>>> import numpy as np
>>> np.set_printoptions(precision=3, suppress=True, linewidth=100, sign=" ")
>>> J = np.load("layer15.npy")
>>> print(J)
[[-0.559 -1.388 -0.746  1.116]
 [-1.388 -2.053  0.078 -0.109]
 [-0.746  0.078  0.353  1.173]
 [ 1.116 -0.109  1.173  2.259]]
>>> # symmetric, so the eigenvalues are real
>>> w, vecs = np.linalg.eigh(J)
>>> x = np.array([2, 1, 0, 1])
>>> vecs * np.abs(w) @ vecs.T
array([[ 1.76 ,  0.861,  0.339,  0.293],
       [ 0.861,  2.29 ,  0.194, -0.37 ],
       [ 0.339,  0.194,  1.266,  0.556],
       [ 0.293, -0.37 ,  0.556,  2.684]])
>>> M2 = np.array([[-2, 2, 2], [0, 2, -2], [0, -2, -1], [0, -1, 0]])
>>> np.einsum("ik,kj->ji", J, M2)
array([[ 1.118,  2.776,  1.492, -2.232],
       [-3.518, -6.929, -3.215, -2.591],
       [ 2.404,  1.252, -2.001,  1.277]])
>>> J @ M2
array([[ 1.118, -3.518,  2.404],
       [ 2.776, -6.929,  1.252],
       [ 1.492, -3.215, -2.001],
       [-2.232, -2.591,  1.277]])
>>> print(np.einsum("ik,kj->ij", J, M2))
[[ 1.118 -3.518  2.404]
 [ 2.776 -6.929  1.252]
 [ 1.492 -3.215 -2.001]
 [-2.232 -2.591  1.277]]
>>> hat = np.triu(np.array([[2, 0, 0, 1], [-1, 1, 2, 2], [-2, 2, 2, 2], [0, -2, 1, 2]]), 1) + np.eye(4)
>>> M2 = hat @ J @ np.linalg.inv(hat)
>>> hat @ J - J @ hat
array([[ 1.116, -0.109,  3.949,  7.086],
       [ 0.74 , -0.062,  7.158, 12.202],
       [ 2.232, -0.218,  2.19 ,  4.402],
       [ 0.   ,  0.   ,  0.218, -3.244]])
>>> print(np.linalg.matrix_rank(M2))
4
>>> data = np.load("x.npy")
>>> print(data)
[[ 0  2  2  0]
 [ 0  0  3  3]
 [ 0  0  0  1]
 [ 0  0  0  0]]
>>> # looks like rank 3
>>> r = np.linalg.matrix_rank(data)
>>> print(r)
3
>>> N = np.linalg.svd(data)[2][r:].T
>>> N @ N.T
array([[ 1.,  0.,  0.,  0.],
       [ 0.,  0.,  0.,  0.],
       [ 0.,  0.,  0.,  0.],
       [ 0.,  0.,  0.,  0.]])
>>> np.allclose(data @ N, 0)
True
>>> [int(np.linalg.matrix_rank(data[:, :j + 1])) for j in range(4)]
[0, 1, 2, 3]
>>> [int(np.linalg.matrix_rank(data[:i])) for i in range(1, len(data) + 1)]
[1, 2, 3, 3]
